$ python -q
>>> import numpy as np
>>> np.set_printoptions(precision=3, suppress=True, linewidth=120)
>>> arr = np.load("a.npy")
>>> arr
array([[ 0, -3,  3,  2, -1,  2, -3],
       [ 0,  0, -1, -3,  3,  0,  2],
       [ 0,  0,  0,  3,  3, -1, -1],
       [ 0,  0,  0,  0,  0,  3,  2],
       [ 0,  0,  0,  0,  0,  0,  2],
       [ 0,  0,  0,  0,  0,  0,  3],
       [ 0,  0,  0,  0,  0,  0,  0]])
>>> rk = np.linalg.matrix_rank(arr)
>>> rk
np.int64(5)
>>> N = np.linalg.svd(arr)[2][rk:].T
>>> [int(np.linalg.matrix_rank(np.delete(arr, i, axis=0))) for i in range(7)]
[4, 4, 4, 4, 5, 5, 5]
>>> N.shape
(7, 2)
>>> [int(np.linalg.matrix_rank(arr[:, :j + 1])) for j in range(7)]
[0, 1, 2, 3, 3, 4, 5]
>>> np.round(N @ N.T, 3) + 0
array([[ 1.   ,  0.   ,  0.   ,  0.   ,  0.   ,  0.   ,  0.   ],
       [ 0.   ,  0.397,  0.476, -0.079,  0.079,  0.   ,  0.   ],
       [ 0.   ,  0.476,  0.571, -0.095,  0.095,  0.   ,  0.   ],
       [ 0.   , -0.079, -0.095,  0.016, -0.016,  0.   ,  0.   ],
       [ 0.   ,  0.079,  0.095, -0.016,  0.016,  0.   ,  0.   ],
       [ 0.   ,  0.   ,  0.   ,  0.   ,  0.   ,  0.   ,  0.   ],
       [ 0.   ,  0.   ,  0.   ,  0.   ,  0.   ,  0.   ,  0.   ]])
>>> np.linalg.cond(arr) > 100
np.True_
>>> np.linalg.matrix_rank(arr, rtol=0.1)
np.int64(5)
>>> left, sigma, Vt = np.linalg.svd(arr)
>>> sigma.round(3) + 0
array([7.375, 4.781, 3.816, 3.135, 1.831, 0.   , 0.   ])
>>> np.argmax(sigma[:-1] / (sigma[1:] + 1e-6)) + 1
np.int64(5)
>>> Y = left[:, :5] @ np.diag(sigma[:5]) @ Vt[:5]
>>> Y.round(3) + 0
array([[ 0., -3.,  3.,  2., -1.,  2., -3.],
       [ 0.,  0., -1., -3.,  3.,  0.,  2.],
       [ 0.,  0.,  0.,  3.,  3., -1., -1.],
       [ 0.,  0.,  0.,  0.,  0.,  3.,  2.],
       [ 0.,  0.,  0.,  0.,  0.,  0.,  2.],
       [ 0.,  0.,  0.,  0.,  0.,  0.,  3.],
       [ 0.,  0.,  0.,  0.,  0.,  0.,  0.]])
>>> np.linalg.matrix_rank(Y)
np.int64(5)
>>> round(np.linalg.norm(arr - Y) / np.linalg.norm(arr), 3)
np.float64(0.0)
>>> round(float(np.abs(arr - Y).max()), 3)
0.0
>>> round(np.linalg.norm(arr - Y, 2), 3), round(sigma[5], 3)
(np.float64(0.0), np.float64(0.0))
